>>> import numpy as np
>>> np.set_printoptions(suppress=True, linewidth=120)
>>> X = np.loadtxt("mat.csv", delimiter=",")
>>> print(X)
[[ -8.862  -3.687   5.787]
 [ -9.058  -4.394   6.538]
 [ -9.376  -3.125   4.929]
 [ -9.911  -1.847   7.148]
 [ -9.186  -2.199   6.334]
 [-10.247  -3.684   5.292]
 [ -9.442  -3.77    5.752]
 [ -9.998  -2.932   6.107]
 [ -9.223  -2.464   4.818]
 [-11.007  -3.202   6.331]
 [ -8.93   -6.473   3.657]
 [ -9.664  -4.695   6.84 ]
 [ -7.629  -5.85    6.111]
 [-10.245  -2.628   6.202]
 [ -8.698  -2.467   5.315]
 [ -7.447  -1.308   6.412]
 [-10.631  -2.623   6.645]]
>>> Xs = (X - X.mean(axis=0)) / X.std(axis=0)
>>> np.argwhere(np.abs(Xs) > 2)
array([[10,  1],
       [10,  2],
       [15,  0]])
>>> b = np.linalg.lstsq(np.delete(Xs, 0, axis=1), Xs[:, 0])[0]
>>> np.abs(b).argmax()
np.int64(1)
>>> round(1 - np.var(Xs[:, 0] - np.delete(Xs, 0, axis=1) @ b), 3)
np.float64(0.045)
>>> F = np.load("m.npy")
>>> F
array([[ 2.052, -1.965, -1.035],
       [ 1.994, -1.97 , -0.981],
       [ 1.927, -1.978, -0.968],
       [-1.06 ,  2.966, -2.957],
       [-0.974,  2.991, -3.025],
       [-0.979,  2.976, -3.063],
       [-0.966, -3.003,  1.96 ],
       [-0.928, -3.002,  1.985],
       [-0.911, -3.003,  1.846]])
>>> P = F @ np.linalg.solve(F.T @ F, F.T)
>>> np.trace(P)
np.float64(3.0)
>>> print(np.linalg.matrix_rank(np.eye(9) - P))
6
>>> print(np.round(P @ F[:, 2], 3))
[-1.035 -0.981 -0.968 -2.957 -3.025 -3.063  1.96   1.985  1.846]
>>> O, r_ = np.linalg.qr(F)
>>> r_.round(3)
array([[-4.19 ,  2.94 ,  0.545],
       [ 0.   ,  7.527, -5.32 ],
       [ 0.   ,  0.   ,  3.583]])
>>> np.trace(O @ O.T)
np.float64(3.0)
>>> print(np.round(np.abs(np.diag(r_)), 3))
[4.19  7.527 3.583]
>>> round(float(abs(r_[0, 0])), 3), np.round(np.linalg.norm(F[:, 0]), 3)
(4.19, np.float64(4.19))
>>> np.round(O.T @ O, 3) + 0
array([[1., 0., 0.],
       [0., 1., 0.],
       [0., 0., 1.]])
>>> rng = np.random.default_rng(2794)
>>> z = rng.permutation(3)
>>> z
array([0, 2, 1])
>>> A2 = r_[z][:, z]
>>> np.round(np.sort(np.abs(np.linalg.eigvals(A2))), 3)
array([3.583, 4.19 , 7.527])
>>> round(float(np.linalg.det(A2)), 3), round(np.linalg.det(r_[z]), 3)
(-112.999, np.float64(112.999))
>>> f = np.array([0, 2])
>>> np.convolve(F[8], f)
array([ 0.   , -1.822, -6.006,  3.692])
>>> np.polyval(f, F[8])
array([2., 2., 2.])
>>> print(np.round(np.correlate(F[8], F[4], "full"), 3))
[  2.756   6.359 -13.679   8.446  -1.798]
>>> J = np.loadtxt("layer3.csv", delimiter=",")
>>> J
array([[10.652, 11.209,  7.064],
       [10.618,  9.468,  3.834],
       [ 9.289, 11.438,  4.879],
       [ 9.32 ,  8.701,  4.949],
       [10.208,  9.073,  4.304],
       [10.045, 10.034,  3.267],
       [10.716,  9.811,  4.891],
       [10.712, 10.241,  6.318],
       [10.145,  9.112,  4.178],
       [ 9.2  ,  9.939,  3.606],
       [11.84 , 10.637,  4.107],
       [10.02 ,  9.488,  5.815],
       [ 7.068,  9.38 ,  4.377],
       [ 9.496,  9.045,  2.979],
       [ 8.288, 11.338,  6.215],
       [ 9.73 , 11.278,  3.36 ],
       [10.578, 10.127,  4.407],
       [10.306,  9.014,  4.528],
       [11.215, 11.573,  5.458],
       [ 9.97 , 10.38 ,  4.686],
       [ 8.9  ,  9.097,  3.796],
       [10.925, 10.913,  5.474],
       [10.192,  9.934,  3.835],
       [ 9.413,  7.955,  3.445]])
>>> A2 = np.c_[J[:, :2] @ np.array([[2, -5], [-4, 4]]), np.array([2, 2, 3, 2, 3, 1, 0, 2, 0, 3, 0, 2, 0, 1, 3, 2, 0, 2, 0, 1, 3, 0, 2, 1])]
>>> A2.round(3)
array([[-23.532,  -8.424,   2.   ],
       [-16.636, -15.218,   2.   ],
       [-27.174,  -0.693,   3.   ],
       [-16.164, -11.796,   2.   ],
       [-15.876, -14.748,   3.   ],
       [-20.046, -10.089,   1.   ],
       [-17.812, -14.336,   0.   ],
       [-19.54 , -12.596,   2.   ],
       [-16.158, -14.277,   0.   ],
       [-21.356,  -6.244,   3.   ],
       [-18.868, -16.652,   0.   ],
       [-17.912, -12.148,   2.   ],
       [-23.384,   2.18 ,   0.   ],
       [-17.188, -11.3  ,   1.   ],
       [-28.776,   3.912,   3.   ],
       [-25.652,  -3.538,   2.   ],
       [-19.352, -12.382,   0.   ],
       [-15.444, -15.474,   2.   ],
       [-23.862,  -9.783,   0.   ],
       [-21.58 ,  -8.33 ,   1.   ],
       [-18.588,  -8.112,   3.   ],
       [-21.802, -10.973,   0.   ],
       [-19.352, -11.224,   2.   ],
       [-12.994, -15.245,   1.   ]])
>>> np.round(np.linalg.norm(np.linalg.qr(J)[0].T @ A2, axis=0) ** 2 / ((A2 ** 2).sum(axis=0) + 1e-12), 3)
array([1.   , 1.   , 0.641])
>>> print(np.round(np.linalg.lstsq(J, A2[:, 0])[0], 3) + 0)
[ 2. -4.  0.]
